% ipython --no-banner

In [1]: import numpy as np

In [2]: np.set_printoptions(precision=2, suppress=True, linewidth=100)

In [3]: W0 = np.load("data.npy")

In [4]: print(W0)
[[ 455 -135    9   23  -48 -223  210   60  -35   44  160 -166 -277]
 [-135  587    6  147 -118  135   31   -4  381   94   93  143   49]
 [   9    6  406 -127  -84  118 -176   16 -122  -89   63   90  -69]
 [  23  147 -127  458    5 -187  341   -8    4  -79  201  -18  102]
 [ -48 -118  -84    5  558    1 -149  -23  -14  -18  211 -247  -66]
 [-223  135  118 -187    1  473 -376  -53  165   -3  -68  195 -147]
 [ 210   31 -176  341 -149 -376  609  -59  -26   -3   88 -108   -3]
 [  60   -4   16   -8  -23  -53  -59  255  -77  -60  110 -131  -92]
 [ -35  381 -122    4  -14  165  -26  -77  449   76    8  120  -33]
 [  44   94  -89  -79  -18   -3   -3  -60   76  414 -102  -45  -95]
 [ 160   93   63  201  211  -68   88  110    8 -102  650 -277 -225]
 [-166  143   90  -18 -247  195 -108 -131  120  -45 -277  426  227]
 [-277   49  -69  102  -66 -147   -3  -92  -33  -95 -225  227  684]]

In [5]: # symmetric

In [6]: Lm = np.linalg.cholesky(W0)

In [7]: print(np.diag(Lm) ** 2)
[455.   546.95 405.68 371.99 503.87 251.78 149.31 181.34  52.02 124.47 270.39  60.95  27.48]

In [8]: print(np.linalg.eigvalsh(W0).min() > 0)
True
